% python3 -q
>>> import numpy as np
>>> from numpy import linalg as LA
>>> np.set_printoptions(precision=1, suppress=True, linewidth=100)
>>> def rnd(a):
...     return np.round(a, 1) + 0
... 
>>> K = np.array([[-5.0, 10.0, 4.0, -6.0],
...     [-4.0, 5.0, 0.0, -4.0],
...     [6.0, -10.0, -3.0, 6.0],
...     [0.0, -4.0, -4.0, 1.0]])
>>> K.shape
(4, 4)
>>> np.diff(K, axis=0)
array([[  1.,  -5.,  -4.,   2.],
       [ 10., -15.,  -3.,  10.],
       [ -6.,   6.,  -1.,  -5.]])
>>> rnd(K.mean(axis=0))
array([-0.8,  0.2, -0.8, -0.8])
>>> LA.rank(K)
Traceback (most recent call last):
  File "<python-input-8>", line 1, in <module>
    LA.rank(K)
    ^^^^^^^
AttributeError: module 'numpy.linalg' has no attribute 'rank'
>>> rnd(LA.norm(K))
np.float64(21.2)
>>> np.count_nonzero(K)
np.int64(14)
>>> J = np.load("a.npy")
>>> J
array([[ 0, 12,  2,  0,  6, 17,  5,  5,  8],
       [14,  5,  3, 19,  0,  0,  0,  8, 12],
       [ 0, 12, 10,  1, 23, 17,  0,  0,  0],
       [ 0, 17, 26,  0, 25, 18,  0,  0,  0],
       [ 0,  3,  1,  0, 15, 23,  5,  6,  2],
       [ 7,  4,  7,  6, 13,  6,  0,  2,  2],
       [ 6, 12, 10,  4,  0,  2,  8,  5,  7],
       [ 8,  3,  0, 10,  5,  2,  0,  9, 10],
       [10,  6,  8,  2,  0,  4,  8,  7,  5],
       [10,  8, 13,  7,  7,  1,  0,  0,  1],
       [ 1, 11, 18,  1, 20, 11,  0,  0,  0],
       [ 5, 14, 12, 13,  3,  0,  0,  0,  6],
       [ 0, 11,  3,  0, 10, 25,  8,  4,  4]])
>>> q, r_ = LA.qr(J)
>>> q.shape, r_.shape
((13, 9), (9, 9))
>>> rnd(abs(r_[0, 0])), rnd(LA.norm(J[:, 0]))
(np.float64(23.9), np.float64(23.9))
>>> rnd(q)
array([[ 0. ,  0.4, -0.5,  0.2,  0.1, -0.1,  0.4, -0.3,  0.3],
       [-0.6, -0.2, -0.1, -0.4, -0.1,  0.3,  0.2, -0.1,  0.2],
       [ 0. ,  0.4, -0.1,  0. , -0.4, -0.5,  0. ,  0.2, -0.4],
       [ 0. ,  0.5,  0.5, -0.1,  0. ,  0.3,  0.2, -0.4, -0.1],
       [ 0. ,  0.1, -0.1,  0. , -0.5,  0.5, -0.3,  0. , -0.2],
       [-0.3,  0. ,  0.1,  0. , -0.4, -0.2, -0.1,  0.3,  0.5],
       [-0.3,  0.2, -0.1,  0.2,  0.4, -0.2, -0.6,  0. ,  0.1],
       [-0.3, -0.1, -0.2, -0.1, -0.3, -0.3, -0.1, -0.6, -0.2],
       [-0.4,  0. ,  0.1,  0.6,  0.1,  0.1, -0.1, -0.1, -0.2],
       [-0.4,  0. ,  0.2,  0.2,  0. , -0.1,  0.5,  0.4, -0.2],
       [ 0. ,  0.3,  0.4, -0.1, -0.1,  0. , -0.2, -0.1,  0.4],
       [-0.2,  0.3, -0.1, -0.6,  0.4,  0. , -0.1,  0.2, -0.2],
       [ 0. ,  0.3, -0.4,  0.2, -0.1,  0.4,  0. ,  0.3,  0. ]])
>>> rnd(np.abs(np.diag(r_)))
array([23.9, 31.9, 18.9, 12.6, 25.3, 13.1,  4.6,  6.3,  1.6])
>>> rnd(q @ r_)
array([[ 0., 12.,  2.,  0.,  6., 17.,  5.,  5.,  8.],
       [14.,  5.,  3., 19.,  0.,  0.,  0.,  8., 12.],
       [ 0., 12., 10.,  1., 23., 17.,  0.,  0.,  0.],
       [ 0., 17., 26.,  0., 25., 18.,  0.,  0.,  0.],
       [ 0.,  3.,  1.,  0., 15., 23.,  5.,  6.,  2.],
       [ 7.,  4.,  7.,  6., 13.,  6.,  0.,  2.,  2.],
       [ 6., 12., 10.,  4.,  0.,  2.,  8.,  5.,  7.],
       [ 8.,  3.,  0., 10.,  5.,  2.,  0.,  9., 10.],
       [10.,  6.,  8.,  2.,  0.,  4.,  8.,  7.,  5.],
       [10.,  8., 13.,  7.,  7.,  1.,  0.,  0.,  1.],
       [ 1., 11., 18.,  1., 20., 11.,  0.,  0.,  0.],
       [ 5., 14., 12., 13.,  3.,  0.,  0.,  0.,  6.],
       [ 0., 11.,  3.,  0., 10., 25.,  8.,  4.,  4.]])
>>> q, evecs = LA.qr(J[:, :3])[0], LA.qr(J[:, 3:])[0]
>>> sigma = LA.svd(q.T @ evecs, compute_uv=False)
>>> rnd(sigma)
array([1. , 1. , 0.9])
>>> (sigma > 0.9).sum()
np.int64(2)
>>> rnd(LA.norm(q @ q.T - evecs @ evecs.T, 2))
np.float64(1.0)
>>> Uu, sigma = LA.svd(J)
Traceback (most recent call last):
  File "<python-input-24>", line 1, in <module>
    Uu, sigma = LA.svd(J)
    ^^^^^^^^^
ValueError: too many values to unpack (expected 2)
>>> Uu, sigma, VT = LA.svd(J, full_matrices=False)
>>> rnd(sigma)
array([80.3, 41.1, 30.6, 19. , 12.2,  7.2,  4.9,  3.3,  1. ])
>>> (sigma > 1e-8).sum()
np.int64(9)
>>> rnd(Uu.T @ J @ VT.T)
array([[80.3,  0. ,  0. ,  0. ,  0. ,  0. ,  0. ,  0. ,  0. ],
       [ 0. , 41.1,  0. ,  0. ,  0. ,  0. ,  0. ,  0. ,  0. ],
       [ 0. ,  0. , 30.6,  0. ,  0. ,  0. ,  0. ,  0. ,  0. ],
       [ 0. ,  0. ,  0. , 19. ,  0. ,  0. ,  0. ,  0. ,  0. ],
       [ 0. ,  0. ,  0. ,  0. , 12.2,  0. ,  0. ,  0. ,  0. ],
       [ 0. ,  0. ,  0. ,  0. ,  0. ,  7.2,  0. ,  0. ,  0. ],
       [ 0. ,  0. ,  0. ,  0. ,  0. ,  0. ,  4.9,  0. ,  0. ],
       [ 0. ,  0. ,  0. ,  0. ,  0. ,  0. ,  0. ,  3.3,  0. ],
       [ 0. ,  0. ,  0. ,  0. ,  0. ,  0. ,  0. ,  0. ,  1. ]])
>>> rnd(np.abs(VT[0]))
array([0.1, 0.4, 0.4, 0.1, 0.5, 0.5, 0.1, 0.1, 0.1])
